$ ipython --no-banner

In [1]: import numpy as np

In [2]: np.set_printoptions(suppress=True, linewidth=200)

In [3]: K = np.loadtxt("w.csv", delimiter=",")

In [4]: print(K)
[[ 0.96  1.09  4.12  6.9   5.03  6.16]
 [ 0.77  1.06  4.07  6.95  4.91  6.18]
 [ 0.92  1.03  4.03  7.15  5.09  5.97]
 [ 1.02  1.04  4.17  7.05  5.03  6.  ]
 [ 0.78  0.98  3.95  6.96  5.02  6.06]
 [ 0.96  1.08  3.92  7.27  5.14  6.07]
 [ 1.11  1.03  3.78  7.08  4.75  5.74]
 [ 0.92  1.01  3.89  6.88  5.07  5.94]
 [ 0.88  0.83  4.05  7.1   5.08  6.07]
 [ 1.11  0.97  3.8   7.09  4.87  5.82]
 [ 1.1   0.87  4.02  7.08  4.94  6.12]
 [ 0.99  1.14  4.02  6.94  5.15  5.98]
 [ 7.78  0.96  6.77  2.98  0.95  5.01]
 [ 7.93  0.75  6.86  2.95  1.15  5.03]
 [ 7.95  0.68  7.18  3.    1.21  4.94]
 [ 8.06  1.02  7.    3.07  1.13  5.1 ]
 [ 7.83  0.95  7.04  2.98  0.94  4.84]
 [ 7.99  0.92  6.97  3.01  0.88  5.14]
 [ 8.03  0.98  7.02  3.01  0.9   4.95]
 [ 7.98  1.04  6.89  2.98  0.94  5.  ]
 [ 7.98  0.93  6.89  2.9   1.12  4.99]
 [ 7.98  1.01  6.89  3.19  1.23  4.96]
 [ 7.97  1.15  6.97  2.93  1.27  5.02]
 [ 7.88  0.99  7.11  3.1   1.03  4.87]
 [ 4.83  0.02  8.96  0.1   2.09  7.2 ]
 [ 5.07 -0.11  9.06 -0.01  2.03  7.14]
 [ 5.1  -0.04  9.02 -0.05  1.97  7.07]
 [ 5.04  0.04  8.97 -0.15  2.07  6.93]
 [ 5.11 -0.01  8.89 -0.01  2.02  6.99]
 [ 4.95  0.04  8.87 -0.14  1.88  7.03]
 [ 5.   -0.17  8.95  0.06  1.93  7.08]
 [ 4.83  0.14  9.06  0.06  2.09  7.  ]
 [ 5.05 -0.05  8.93 -0.3   2.05  6.7 ]
 [ 5.11 -0.01  8.96 -0.06  1.92  7.09]
 [ 5.08 -0.12  8.92 -0.05  1.92  6.91]
 [ 4.83  0.12  9.07  0.02  2.22  7.03]]

In [5]: t = np.radians(90)

In [6]: r_ = np.eye(6)

In [7]: r_[0, 0] = r_[2, 2] = np.cos(t)

In [8]: r_[0, 2], r_[2, 0] = -np.sin(t), np.sin(t)

In [9]: r_.round(2) + 0
Out[9]: 
array([[ 0.,  0., -1.,  0.,  0.,  0.],
       [ 0.,  1.,  0.,  0.,  0.,  0.],
       [ 1.,  0.,  0.,  0.,  0.,  0.],
       [ 0.,  0.,  0.,  1.,  0.,  0.],
       [ 0.,  0.,  0.,  0.,  1.,  0.],
       [ 0.,  0.,  0.,  0.,  0.,  1.]])

In [10]: A2 = K @ r_.T

In [11]: np.allclose(np.linalg.norm(K, axis=1), np.linalg.norm(A2, axis=1))
Out[11]: True

In [12]: round(float(np.linalg.det(r_)), 2), np.trace(r_)
Out[12]: (1.0, np.float64(4.0))

In [13]: np.round(np.linalg.svd(K, compute_uv=False), 2), np.round(np.linalg.svd(A2, compute_uv=False), 2)
Out[13]: 
(array([66.19, 25.96, 12.85,  0.65,  0.58,  0.48]),
 array([66.19, 25.96, 12.85,  0.65,  0.58,  0.48]))
